% python3 -q
>>> import numpy as np
>>> np.set_printoptions(suppress=True, linewidth=100)
>>> def rd(a):
...     return np.round(a, 2) + 0
... 
>>> feats = np.load("sample8.npy")
>>> feats
array([[  7,   3,  -9,  -6],
       [ -2,  -5,  -3,  -3],
       [  2,  -2,  -3,  -5],
       [ -3,  -3,  -3,  -3],
       [  7,  -6,  -3,   1],
       [ -3, -22, -24, -21]])
>>> f, v = feats[0], feats[1]
>>> f @ f
np.int64(175)
>>> f @ v
np.int64(16)
>>> p = (f @ v) / (f @ f) * f
>>> rd(p)
array([ 0.64,  0.27, -0.82, -0.55])
>>> rd(v - p)
array([-2.64, -5.27, -2.18, -2.45])
>>> x = np.array([6, 6, 7, 4])
>>> rhs = feats @ x
>>> rd(np.linalg.lstsq(feats, rhs)[0])
array([6., 6., 7., 4.])
>>> rd(np.linalg.pinv(feats) @ feats)
array([[1., 0., 0., 0.],
       [0., 1., 0., 0.],
       [0., 0., 1., 0.],
       [0., 0., 0., 1.]])
>>> rhs
array([ -27,  -75,  -41,  -69,  -11, -402])
>>> rng = np.random.default_rng(7890)
>>> rhs = rhs + 0.05 * rng.normal(size=6)
>>> rd(rhs)
array([ -27.07,  -75.09,  -41.  ,  -68.96,  -11.1 , -402.08])
>>> coef, *_ = np.linalg.lstsq(feats, rhs)
>>> coef.round()
array([6., 6., 7., 4.])
>>> [round(float(np.linalg.norm(np.linalg.solve(feats.T @ feats + lam * np.eye(4), feats.T @ rhs))), 2) for lam in (0, 1, 10, 100)]
[11.7, 11.57, 11.17, 9.99]
>>> rd(np.linalg.norm(rhs - feats @ coef))
np.float64(0.09)
>>> rd(feats.T @ (rhs - feats @ coef))
array([0., 0., 0., 0.])
>>> Y = feats / np.linalg.norm(feats, axis=1, keepdims=True)
>>> G = Y @ Y.T
>>> rd(np.linalg.norm(Y, axis=1))
array([1., 1., 1., 1., 1., 1.])
>>> (G - 2 * np.eye(6)).round(6).argmax(axis=1)
array([2, 3, 5, 1, 2, 1])
>>> W0 = np.load("run14.npy")
>>> W0
array([[0, 1, 1, 0, 0],
       [1, 0, 0, 0, 0],
       [1, 0, 0, 0, 0],
       [0, 0, 0, 0, 1],
       [0, 0, 0, 1, 0]])
>>> rd(np.linalg.eigvalsh(W0).min())
np.float64(-1.41)
>>> J = np.load("dump.npy")
>>> J
array([[0, 1, 0, 0, 0],
       [1, 0, 0, 0, 1],
       [0, 0, 0, 1, 0],
       [0, 0, 1, 0, 0],
       [0, 1, 0, 0, 0]])
>>> rd(np.linalg.eigvals(J).sum().real)
np.float64(0.0)
>>> rd(np.linalg.det(J[::-1]))
np.float64(0.0)
>>> rd(np.linalg.det(2 * J)), rd(np.linalg.det(J))
(np.float64(0.0), np.float64(0.0))
>>> hat = np.triu(np.array([[-8, 9, -7, -9, 6],
...     [0, 3, 4, -3, -9],
...     [1, -1, -1, 4, 7],
...     [3, 4, 0, -9, 2],
...     [4, 0, 4, 4, -4]]), 1) + np.eye(5)
>>> Y = hat @ J @ np.linalg.inv(hat)
>>> Y
array([[    9.,   -74.,   350., -1548.,   -65.],
       [    1.,   -18.,    76.,  -345.,    -9.],
       [    0.,     7.,   -24.,   118.,    -5.],
       [    0.,     2.,    -7.,    34.,    -1.],
       [    0.,     1.,    -4.,    19.,    -1.]])
>>> rd(np.poly(Y))
array([ 1.,  0., -3.,  0.,  2.,  0.])
>>> Y = W0 + rng.integers(-2, 3, (5, 4)) @ rng.integers(-2, 3, (4, 5))
>>> Y
array([[ 0,  4,  3, -2, -3],
       [-2,  9,  6, -7, -5],
       [ 8, -1,  3, -1,  3],
       [-2,  8,  5, -6, -5],
       [ 0,  3,  3, -2,  0]])
>>> rd(np.linalg.svd(Y - W0, compute_uv=False))
array([20.26,  8.41,  2.41,  0.16,  0.  ])
>>> Y - W0
array([[ 0,  3,  2, -2, -3],
       [-3,  9,  6, -7, -5],
       [ 7, -1,  3, -1,  3],
       [-2,  8,  5, -6, -6],
       [ 0,  3,  3, -3,  0]])
>>> np.allclose(J[:-1].T @ np.linalg.lstsq(J[:-1].T, J[-1])[0], J[-1])
True
>>> rd(np.trace(np.linalg.pinv(J) @ J))
np.float64(4.0)
>>> np.unique(J.round(6), axis=0).shape
(4, 5)
>>> rd(np.linalg.norm(J, 2) / np.linalg.norm(J))
np.float64(0.58)
>>> np.linalg.matrix_rank(J, rtol=0.1)
np.int64(4)
>>> np.linalg.cond(J) > 100
np.True_
>>> M = np.load("data.npy")
>>> M
array([[3., 0., 0., 2., 0., 2., 0.],
       [0., 3., 2., 0., 2., 0., 2.],
       [0., 2., 3., 0., 2., 0., 2.],
       [2., 0., 0., 3., 0., 2., 0.],
       [0., 2., 2., 0., 3., 0., 2.],
       [2., 0., 0., 2., 0., 3., 0.],
       [0., 2., 2., 0., 2., 0., 3.]])
>>> (J != 0).astype(int)
array([[0, 1, 0, 0, 0],
       [1, 0, 0, 0, 1],
       [0, 0, 0, 1, 0],
       [0, 0, 1, 0, 0],
       [0, 1, 0, 0, 0]])
>>> (np.linalg.matrix_power((J != 0) + (J.T != 0) + np.eye(5), 5) > 0).astype(int)
array([[1, 1, 0, 0, 1],
       [1, 1, 0, 0, 1],
       [0, 0, 1, 1, 0],
       [0, 0, 1, 1, 0],
       [1, 1, 0, 0, 1]])
>>> X = np.load("m.npy")
>>> X
array([[ 6,  6,  0,  6,  0,  4],
       [ 7,  7,  1,  7,  1,  5],
       [ 7,  7,  1,  7,  1,  5],
       [-1, -1, -7, -1, -7, -3],
       [-2, -2, -8, -2, -8, -4]])
>>> X.sum(axis=0)
array([ 17,  17, -13,  17, -13,   7])
>>> rd(np.linalg.norm(X))
np.float64(27.17)
>>> X.shape
(5, 6)
>>> X - X[0]
array([[ 0,  0,  0,  0,  0,  0],
       [ 1,  1,  1,  1,  1,  1],
       [ 1,  1,  1,  1,  1,  1],
       [-7, -7, -7, -7, -7, -7],
       [-8, -8, -8, -8, -8, -8]])
>>> np.count_nonzero(X)
np.int64(28)
>>> rk = np.linalg.matrix_rank(X)
>>> rk
np.int64(2)
>>> N = np.linalg.svd(X)[2][rk:].T
>>> np.linalg.matrix_rank(X.T @ X), np.linalg.matrix_rank(X @ X.T)
(np.int64(2), np.int64(2))
>>> rd(N @ N.T)
array([[ 0.71, -0.29,  0.03, -0.29,  0.03, -0.18],
       [-0.29,  0.71,  0.03, -0.29,  0.03, -0.18],
       [ 0.03,  0.03,  0.52,  0.03, -0.48, -0.14],
       [-0.29, -0.29,  0.03,  0.71,  0.03, -0.18],
       [ 0.03,  0.03, -0.48,  0.03,  0.52, -0.14],
       [-0.18, -0.18, -0.14, -0.18, -0.14,  0.83]])
>>> [int(np.linalg.matrix_rank(X[:, :j + 1])) for j in range(6)]
[1, 1, 2, 2, 2, 2]
>>> [int(np.linalg.matrix_rank(np.delete(X, i, axis=0))) for i in range(5)]
[2, 2, 2, 2, 2]
